$ python -q
>>> import numpy as np
>>> np.set_printoptions(suppress=True, linewidth=120)
>>> data = np.loadtxt("arr.csv", delimiter=",")
>>> data
array([[-8.9, -9. ,  9.1, -6.1],
       [-8.9, -8.9,  8.9, -6. ],
       [-9.1, -9. ,  8.8, -6.1],
       [-8.8, -8.9,  9. , -6. ],
       [-8.9, -8.9,  8.9, -6.1],
       [-9.1, -8.9,  8.9, -6. ],
       [-8.8, -9. ,  9.2, -5.9],
       [-9.1, -9.1,  9. , -5.9],
       [-9. , -9. ,  8.9, -5.9],
       [-8.9, -9. ,  9. , -6. ],
       [-8.9, -9.1,  8.9, -6. ],
       [-9.2, -9.1,  9. , -6. ],
       [-9.1, -9. ,  9. , -6. ],
       [-9.1, -8.9,  9. , -6. ],
       [-9. , -8.9,  9.1, -5.8],
       [-9.1, -9.1,  9. , -5.9],
       [ 7.1, -5.1, -7. , -7.8],
       [ 7. , -5.1, -7. , -7.9],
       [ 7.1, -4.9, -7. , -8. ],
       [ 7. , -5. , -6.9, -8. ],
       [ 7.1, -5. , -7. , -8.1],
       [ 6.9, -5. , -7.2, -8. ],
       [ 6.9, -5.1, -7.2, -8.2],
       [ 7. , -4.9, -6.8, -8. ],
       [ 7. , -5. , -6.9, -7.9],
       [ 7.1, -4.9, -7. , -8. ],
       [ 7.2, -5.1, -7. , -8. ],
       [ 7. , -4.8, -7. , -8. ],
       [ 7. , -5.1, -6.9, -8.1],
       [ 6.9, -5. , -7. , -8.1],
       [ 7.2, -4.9, -6.9, -7.9],
       [ 6.8, -5. , -7. , -7.9]])
>>> x0 = np.array([2, 1, 3, 1])
>>> y = data @ x0
>>> np.round(np.linalg.solve(data.T @ data, data.T @ y), 1)
array([2., 1., 3., 1.])
>>> np.round(np.linalg.pinv(data) @ data, 1) + 0
array([[1., 0., 0., 0.],
       [0., 1., 0., 0.],
       [0., 0., 1., 0.],
       [0., 0., 0., 1.]])
>>> rng = np.random.default_rng(34638)
>>> y = y + 0.1 * rng.normal(size=32)
>>> y.round(1)
array([ -5.5,  -5.8,  -7. ,  -5.5,  -6.1,  -6.4,  -4.9,  -6.2,  -6.2,  -5.8,  -6.2,  -6.4,  -6.3,  -6. ,  -5.3,  -6.1,
       -19.8, -20. , -19.7, -19.6, -19.9, -20.8, -21.1, -19.3, -19.7, -19.8, -19.6, -19.9, -19.9, -20.3, -19.3, -20.4])
>>> beta, *_ = np.linalg.lstsq(data, y)
>>> round(np.linalg.norm(y - data @ beta), 1)
np.float64(0.4)
>>> beta.round(1)
array([2. , 1. , 3.1, 1. ])
>>> [round(float(np.linalg.norm(np.linalg.solve(data.T @ data + lam * np.eye(4), data.T @ y))), 2) for lam in (0, 1, 10, 100)]
[3.94, 1.94, 1.57, 1.51]
>>> feats = np.loadtxt("run19.csv", delimiter=",")
>>> feats
array([[ 0.,  0.,  0.,  0.,  0.],
       [ 1., -2.,  0.,  0.,  0.],
       [ 2.,  1., -2.,  0.,  0.],
       [-1.,  2., -2.,  2.,  0.],
       [-1.,  2.,  0.,  0., -2.]])
>>> # rank 4
>>> ang = np.radians(135)
>>> r_ = np.eye(5)
>>> r_[3, 3] = r_[2, 2] = np.cos(ang)
>>> r_[3, 2], r_[2, 3] = -np.sin(ang), np.sin(ang)
>>> r_.round(1)
array([[ 1. ,  0. ,  0. ,  0. ,  0. ],
       [ 0. ,  1. ,  0. ,  0. ,  0. ],
       [ 0. ,  0. , -0.7,  0.7,  0. ],
       [ 0. ,  0. , -0.7, -0.7,  0. ],
       [ 0. ,  0. ,  0. ,  0. ,  1. ]])
>>> out = feats @ r_.T
>>> np.allclose(np.linalg.norm(feats, axis=1), np.linalg.norm(out, axis=1))
True
>>> np.round(np.abs(out - feats).max(axis=0), 1)
array([0. , 0. , 4.8, 2. , 0. ])
